% python3 -q
>>> import numpy as np
>>> np.set_printoptions(suppress=True, linewidth=200)
>>> J = np.load("case2.npy")
>>> print(J)
[[  1  -4  16 -64]
 [  1  -3   9 -27]
 [  1  -2   4  -8]
 [  1  -1   1  -1]
 [  1   0   0   0]
 [  1   1   1   1]
 [  1   2   4   8]]
>>> # column 3 dominates
>>> vec = np.array([3, 1, 0, 3])
>>> y = J @ vec
>>> np.round(np.linalg.lstsq(J, y)[0], 2) + 0
array([3., 1., 0., 3.])
>>> rng = np.random.default_rng(120383)
>>> y = y + 0.02 * rng.normal(size=7)
>>> y.round(2)
array([-193.02,  -80.99,  -23.03,   -0.99,    2.97,    7.02,   28.99])
>>> c, *_ = np.linalg.lstsq(J, y)
>>> c.round()
array([ 3.,  1., -0.,  3.])
>>> np.round(np.linalg.norm(y - J @ c), 2)
np.float64(0.05)
>>> np.round(J.T @ (y - J @ c), 2) + 0
array([0., 0., 0., 0.])
>>> c.round(2) + 0
array([3., 1., 0., 3.])
>>> left, sig, Vh = np.linalg.svd(J, full_matrices=False)
>>> left.shape, sig.shape, Vh.shape
((7, 4), (4,), (4, 4))
>>> np.round(Vh @ Vh.T, 2) + 0
array([[1., 0., 0., 0.],
       [0., 1., 0., 0.],
       [0., 0., 1., 0.],
       [0., 0., 0., 1.]])
>>> (sig > 1e-8).sum()
np.int64(4)
>>> print(np.round(np.abs(Vh[0]), 2))
[0.02 0.07 0.25 0.97]
>>> print(np.round(left.T @ left, 2) + 0)
[[1. 0. 0. 0.]
 [0. 1. 0. 0.]
 [0. 0. 1. 0.]
 [0. 0. 0. 1.]]
>>> feats = np.loadtxt("m.csv", delimiter=",")
>>> print(feats)
[[ 2.16 -0.96 -2.4   0.72 -0.12  0.12 -0.6   1.56  0.96 -2.4  -2.4  -0.84 -0.96 -1.68]
 [-1.08  0.48  1.2  -0.36  0.06 -0.06  0.3  -0.78 -0.48  1.2   1.2   0.42  0.48  0.84]
 [ 1.8  -0.8  -2.    0.6  -0.1   0.1  -0.5   1.3   0.8  -2.   -2.   -0.7  -0.8  -1.4 ]
 [-2.16  0.96  2.4  -0.72  0.12 -0.12  0.6  -1.56 -0.96  2.4   2.4   0.84  0.96  1.68]
 [ 1.26 -0.56 -1.4   0.42 -0.07  0.07 -0.35  0.91  0.56 -1.4  -1.4  -0.49 -0.56 -0.98]
 [-4.14  1.84  4.6  -1.38  0.23 -0.23  1.15 -2.99 -1.84  4.6   4.6   1.61  1.84  3.22]
 [ 0.9  -0.4  -1.    0.3  -0.05  0.05 -0.25  0.65  0.4  -1.   -1.   -0.35 -0.4  -0.7 ]
 [ 0.18 -0.08 -0.2   0.06 -0.01  0.01 -0.05  0.13  0.08 -0.2  -0.2  -0.07 -0.08 -0.14]
 [-0.36  0.16  0.4  -0.12  0.02 -0.02  0.1  -0.26 -0.16  0.4   0.4   0.14  0.16  0.28]
 [-0.36  0.16  0.4  -0.12  0.02 -0.02  0.1  -0.26 -0.16  0.4   0.4   0.14  0.16  0.28]
 [-2.34  1.04  2.6  -0.78  0.13 -0.13  0.65 -1.69 -1.04  2.6   2.6   0.91  1.04  1.82]
 [-1.08  0.48  1.2  -0.36  0.06 -0.06  0.3  -0.78 -0.48  1.2   1.2   0.42  0.48  0.84]
 [-1.8   0.8   2.   -0.6   0.1  -0.1   0.5  -1.3  -0.8   2.    2.    0.7   0.8   1.4 ]
 [-0.36  0.16  0.4  -0.12  0.02 -0.02  0.1  -0.26 -0.16  0.4   0.4   0.14  0.16  0.28]
 [-2.16  0.96  2.4  -0.72  0.12 -0.12  0.6  -1.56 -0.96  2.4   2.4   0.84  0.96  1.68]
 [ 1.26 -0.56 -1.4   0.42 -0.07  0.07 -0.35  0.91  0.56 -1.4  -1.4  -0.49 -0.56 -0.98]]
>>> rk = np.linalg.matrix_rank(feats)
>>> rk
np.int64(1)
>>> null = np.linalg.svd(feats)[2][rk:].T
>>> [int(np.linalg.matrix_rank(feats[:i])) for i in range(1, len(feats) + 1)]
[1, 1, 1, 1, 1, 1, 1, 1, 1, 1, 1, 1, 1, 1, 1, 1]
>>> print(np.allclose(feats @ null, 0))
True
>>> print([round(float(x), 2) for x in np.linalg.svd(feats, compute_uv=False)[:3]])
[18.37, 0.0, 0.0]
>>> np.argsort(-np.linalg.norm(feats, axis=0).round(6), kind="stable")[:3]
array([ 2,  9, 10])
>>> arr = np.loadtxt("test5.csv", delimiter=",")
>>> arr
array([[-3., -2., -2., -2.,  0.],
       [-2.,  3.,  1., -1.,  0.],
       [-3.,  1.,  2.,  3.,  0.],
       [ 2.,  1.,  1.,  0.,  0.],
       [ 0.,  0.,  0.,  0., -1.]])
>>> def softmax(z):
...     e = np.exp(z - z.max(axis=-1, keepdims=True))
...     return e / e.sum(axis=-1, keepdims=True)
... 
>>> np.round(softmax(10 * arr[0]), 2) + 0
array([0., 0., 0., 0., 1.])
>>> np.round(softmax(arr[0] + 4), 2)
array([0.03, 0.09, 0.09, 0.09, 0.69])
>>> S = arr @ arr.T / np.sqrt(5)
>>> softmax(S).round(6).argmax(axis=1)
array([0, 1, 2, 3, 4])
>>> evals, evecs = np.linalg.eig(arr)
>>> print(np.round(np.sort(np.linalg.eigvals(np.linalg.inv(arr))), 2))
[-1.   -0.81 -0.3   0.2   0.66]
>>> print(evals.round(2))
[-3.31  5.02 -1.23  1.52 -1.  ]
>>> np.round(arr @ evecs[:, 0] - evals[0] * evecs[:, 0], 2) + 0
array([0., 0., 0., 0., 0.])
>>> O, R = np.linalg.qr(arr)
>>> np.round(O.T @ O, 2) + 0
array([[1., 0., 0., 0., 0.],
       [0., 1., 0., 0., 0.],
       [0., 0., 1., 0., 0.],
       [0., 0., 0., 1., 0.],
       [0., 0., 0., 0., 1.]])
>>> np.allclose(R.T @ R, arr.T @ arr)
True
>>> O.shape, R.shape
((5, 5), (5, 5))
>>> R.round(2) + 0
array([[ 5.1 , -0.2 ,  0.  , -0.2 ,  0.  ],
       [ 0.  , -3.87, -2.59, -1.02,  0.  ],
       [ 0.  ,  0.  , -1.82, -3.49,  0.  ],
       [ 0.  ,  0.  ,  0.  , -0.86,  0.  ],
       [ 0.  ,  0.  ,  0.  ,  0.  , -1.  ]])
>>> print(np.round(O @ R, 2) + 0)
[[-3. -2. -2. -2.  0.]
 [-2.  3.  1. -1.  0.]
 [-3.  1.  2.  3.  0.]
 [ 2.  1.  1.  0.  0.]
 [ 0.  0.  0.  0. -1.]]
>>> print(np.round(abs(R[0, 0]), 2), np.round(np.linalg.norm(arr[:, 0]), 2))
5.1 5.1
>>> print(np.round(np.abs(np.diag(R)), 2))
[5.1  3.87 1.82 0.86 1.  ]
>>> O.round(2)
array([[-0.59,  0.55,  0.32,  0.5 ,  0.  ],
       [-0.39, -0.76,  0.52,  0.03,  0.  ],
       [-0.59, -0.23, -0.77,  0.06,  0.  ],
       [ 0.39, -0.28, -0.15,  0.86,  0.  ],
       [ 0.  , -0.  , -0.  , -0.  ,  1.  ]])
>>> out = np.linalg.inv(O)
>>> (np.abs(out) > 1e-9).astype(int)
array([[1, 1, 1, 1, 0],
       [1, 1, 1, 1, 0],
       [1, 1, 1, 1, 0],
       [1, 1, 1, 1, 0],
       [0, 0, 0, 0, 1]])
>>> print(round(float(np.linalg.cond(O)), 2))
1.0
>>> np.round(O @ out, 2) + 0
array([[1., 0., 0., 0., 0.],
       [0., 1., 0., 0., 0.],
       [0., 0., 1., 0., 0.],
       [0., 0., 0., 1., 0.],
       [0., 0., 0., 0., 1.]])
>>> np.round(np.linalg.inv(out), 2)
array([[-0.59,  0.55,  0.32,  0.5 , -0.  ],
       [-0.39, -0.76,  0.52,  0.03, -0.  ],
       [-0.59, -0.23, -0.77,  0.06, -0.  ],
       [ 0.39, -0.28, -0.15,  0.86,  0.  ],
       [ 0.  ,  0.  ,  0.  ,  0.  ,  1.  ]])
>>> np.allclose(out, O.T)
True
>>> T = np.stack([arr, 3 * arr, arr[::-1]])
>>> np.linalg.matrix_rank(T)
array([5, 5, 5])
>>> T.shape
(3, 5, 5)
>>> np.round(np.linalg.det(T), 2)
array([  -31., -7533.,   -31.])
>>> print(np.einsum("bij,cij->bc", T, T))
[[ 66. 198.  23.]
 [198. 594.  69.]
 [ 23.  69.  66.]]
>>> T.sum(axis=0)
array([[-12.,  -8.,  -8.,  -8.,  -1.],
       [ -6.,  13.,   5.,  -4.,   0.],
       [-15.,   5.,  10.,  15.,   0.],
       [  6.,   7.,   5.,  -1.,   0.],
       [ -3.,  -2.,  -2.,  -2.,  -4.]])
>>> M = np.loadtxt("layer2.csv", delimiter=",")
>>> print(M)
[[-2.58 -2.76  7.08 -2.68  0.49  1.32 -2.96 -0.76  1.27]
 [-2.59  4.67  5.77  0.77  0.79  1.43 -2.82 -0.52  0.51]
 [-1.26 -0.39  2.75  0.16 -1.4  -0.65 -1.   -1.61  2.1 ]
 [-4.93 -0.61  9.5  -2.07  0.58  1.18 -4.58 -2.2   2.38]
 [-3.42  0.13  8.08 -1.88  1.82  1.94 -4.74 -1.45  2.  ]
 [-1.32 -0.88  2.54 -0.41 -0.71 -0.88 -1.51 -1.1   2.45]
 [-6.53  6.2  13.21 -0.08  0.82  2.78 -6.87 -3.06  3.12]
 [ 0.28  0.26 -0.24 -0.24 -0.32 -0.02 -0.05  0.45 -0.13]
 [-5.45  8.13  9.38  0.73  0.4   0.87 -5.   -2.93  2.13]
 [-4.22  5.61  5.75  1.14 -0.63  0.46 -2.91 -2.71  2.66]
 [-2.16  2.08  4.04  0.    0.77  1.83 -2.17  0.28 -0.33]
 [-2.87  6.15  4.73  1.78 -0.42 -0.12 -2.06 -1.97  1.37]
 [-4.93 -1.92 11.59 -2.67  1.54  2.73 -5.89 -1.47  2.51]
 [-4.55  5.29  6.32  1.12 -0.8  -0.38 -3.88 -3.21  4.03]
 [-2.88 -3.17  7.67 -2.02  0.51  0.78 -3.83 -1.52  2.06]]
>>> vec = np.array([1, -6, -3, 7, 2, 4, 0, -2, -3])
>>> y = M @ vec
>>> c, lr = np.zeros(9), 1 / np.linalg.norm(M, 2) ** 2
>>> for i in range(15):
...     c -= lr * M.T @ (M @ c - y)
...     if i % 5 == 0: print(i, round(np.linalg.norm(M @ c - y), 2))
... 
0 33.91
5 18.81
10 13.61
>>> c.round(2)
array([ 1.69, -2.89, -2.49, -0.6 ,  0.28,  0.06,  1.33,  1.14, -1.09])
>>> hat = M @ np.linalg.solve(M.T @ M, M.T)
>>> np.round(hat @ M[:, 1], 2)
array([-2.76,  4.67, -0.39, -0.61,  0.13, -0.88,  6.2 ,  0.26,  8.13,  5.61,  2.08,  6.15, -1.92,  5.29, -3.17])
>>> np.round(np.linalg.eigvalsh(hat), 2) + 0
array([0., 0., 0., 0., 0., 0., 1., 1., 1., 1., 1., 1., 1., 1., 1.])
>>> print(np.allclose(hat @ hat, hat))
True
>>> F = np.load("w.npy")
>>> F
array([[2, 0, 0, 0, 0, 0, 0, 0, 0, 0, 0, 0],
       [0, 2, 0, 0, 0, 0, 0, 0, 0, 0, 0, 0],
       [0, 4, 3, 0, 0, 0, 0, 0, 0, 0, 0, 0],
       [3, 5, 4, 0, 0, 0, 0, 0, 0, 0, 0, 0],
       [2, 5, 5, 5, 2, 0, 0, 0, 0, 0, 0, 0],
       [0, 4, 2, 2, 0, 3, 0, 0, 0, 0, 0, 0],
       [3, 3, 1, 4, 1, 2, 2, 0, 0, 0, 0, 0],
       [2, 1, 5, 1, 2, 4, 3, 3, 0, 0, 0, 0],
       [5, 4, 4, 5, 1, 0, 0, 5, 0, 0, 0, 0],
       [0, 0, 0, 3, 2, 3, 3, 4, 3, 1, 0, 0],
       [5, 2, 4, 1, 3, 1, 3, 4, 1, 3, 3, 0],
       [3, 1, 2, 4, 0, 5, 1, 0, 3, 5, 2, 3]])
>>> # rows and columns are dependent
>>> np.linalg.matrix_power(F, 3)
array([[   8,    0,    0,    0,    0,    0,    0,    0,    0,    0,    0,    0],
       [   0,    8,    0,    0,    0,    0,    0,    0,    0,    0,    0,    0],
       [   0,   76,   27,    0,    0,    0,    0,    0,    0,    0,    0,    0],
       [  12,  100,   36,    0,    0,    0,    0,    0,    0,    0,    0,    0],
       [  84,  380,  195,   20,    8,    0,    0,    0,    0,    0,    0,    0],
       [  30,  222,  102,   18,    0,   27,    0,    0,    0,    0,    0,    0],
       [ 123,  375,  202,   56,   12,   38,    8,    0,    0,    0,    0,    0],
       [ 240,  754,  482,  194,   59,  156,   57,   27,    0,    0,    0,    0],
       [ 203,  616,  416,  175,   69,  150,   75,   45,    0,    0,    0,    0],
       [ 420,  968,  745,  301,  128,  271,  138,  112,    3,    1,    0,    0],
       [ 623, 1200,  980,  529,  247,  392,  258,  267,   45,   39,   27,    0],
       [ 705, 1224, 1018,  601,  266,  506,  304,  411,  117,  107,   54,   27]])
>>> print((F + F.T) / 2)
[[2.  0.  0.  1.5 1.  0.  1.5 1.  2.5 0.  2.5 1.5]
 [0.  2.  2.  2.5 2.5 2.  1.5 0.5 2.  0.  1.  0.5]
 [0.  2.  3.  2.  2.5 1.  0.5 2.5 2.  0.  2.  1. ]
 [1.5 2.5 2.  0.  2.5 1.  2.  0.5 2.5 1.5 0.5 2. ]
 [1.  2.5 2.5 2.5 2.  0.  0.5 1.  0.5 1.  1.5 0. ]
 [0.  2.  1.  1.  0.  3.  1.  2.  0.  1.5 0.5 2.5]
 [1.5 1.5 0.5 2.  0.5 1.  2.  1.5 0.  1.5 1.5 0.5]
 [1.  0.5 2.5 0.5 1.  2.  1.5 3.  2.5 2.  2.  0. ]
 [2.5 2.  2.  2.5 0.5 0.  0.  2.5 0.  1.5 0.5 1.5]
 [0.  0.  0.  1.5 1.  1.5 1.5 2.  1.5 1.  1.5 2.5]
 [2.5 1.  2.  0.5 1.5 0.5 1.5 2.  0.5 1.5 3.  1. ]
 [1.5 0.5 1.  2.  0.  2.5 0.5 0.  1.5 2.5 1.  3. ]]
>>> np.allclose(F, F.T)
False
>>> np.linalg.determinant(F)
Traceback (most recent call last):
  File "<python-input-80>", line 1, in <module>
    np.linalg.determinant(F)
    ^^^^^^^^^^^^^^^^^^^^^
AttributeError: module 'numpy.linalg' has no attribute 'determinant'
>>> np.trace(F)
np.int64(24)
>>> rk = np.linalg.matrix_rank(F)
>>> rk
np.int64(11)
>>> null = np.linalg.svd(F)[2][rk:].T
>>> np.round(F @ null, 2) + 0
array([[0.],
       [0.],
       [0.],
       [0.],
       [0.],
       [0.],
       [0.],
       [0.],
       [0.],
       [0.],
       [0.],
       [0.]])
>>> null.shape
(12, 1)
>>> [int(np.linalg.matrix_rank(F[:, :j + 1])) for j in range(12)]
[1, 2, 3, 4, 5, 6, 7, 8, 9, 10, 11, 11]
>>> np.linalg.norm(feats, axis=1).argmax()
np.int64(5)
>>> round(float(np.linalg.norm(feats[11], 1)), 2), round(float(np.linalg.norm(feats[11], np.inf)), 2)
(8.94, 1.2)
>>> np.round(np.linalg.norm(feats, axis=0), 2)
array([7.06, 3.14, 7.84, 2.35, 0.39, 0.39, 1.96, 5.1 , 3.14, 7.84, 7.84, 2.75, 3.14, 5.49])
>>> out = F[0, 0] * F[1:] - np.outer(F[1:, 0], F[0])
>>> print(out)
[[ 0  4  0  0  0  0  0  0  0  0  0  0]
 [ 0  8  6  0  0  0  0  0  0  0  0  0]
 [ 0 10  8  0  0  0  0  0  0  0  0  0]
 [ 0 10 10 10  4  0  0  0  0  0  0  0]
 [ 0  8  4  4  0  6  0  0  0  0  0  0]
 [ 0  6  2  8  2  4  4  0  0  0  0  0]
 [ 0  2 10  2  4  8  6  6  0  0  0  0]
 [ 0  8  8 10  2  0  0 10  0  0  0  0]
 [ 0  0  0  6  4  6  6  8  6  2  0  0]
 [ 0  4  8  2  6  2  6  8  2  6  6  0]
 [ 0  2  4  8  0 10  2  0  6 10  4  6]]
>>> print(np.flatnonzero(~out.round(6).any(axis=1)))
[]
>>> F[:, 0] / F[0, 0]
array([1. , 0. , 0. , 1.5, 1. , 0. , 1.5, 1. , 2.5, 0. , 2.5, 1.5])
>>> np.linalg.matrix_rank(out), np.linalg.matrix_rank(F)
(np.int64(10), np.int64(11))
>>> rk = np.linalg.matrix_rank(out)
>>> rk
np.int64(10)
>>> null = np.linalg.svd(out)[2][rk:].T
>>> print([int(np.linalg.matrix_rank(np.delete(out, i, axis=0))) for i in range(11)])
[10, 10, 10, 9, 9, 9, 9, 9, 9, 9, 9]
>>> np.linalg.matrix_rank(out.T @ out), np.linalg.matrix_rank(out @ out.T)
(np.int64(10), np.int64(10))
>>> np.allclose(out @ null, 0)
True
>>> null.shape
(12, 2)
>>> [int(np.linalg.matrix_rank(out[:i])) for i in range(1, len(out) + 1)]
[1, 2, 2, 3, 4, 5, 6, 7, 8, 9, 10]
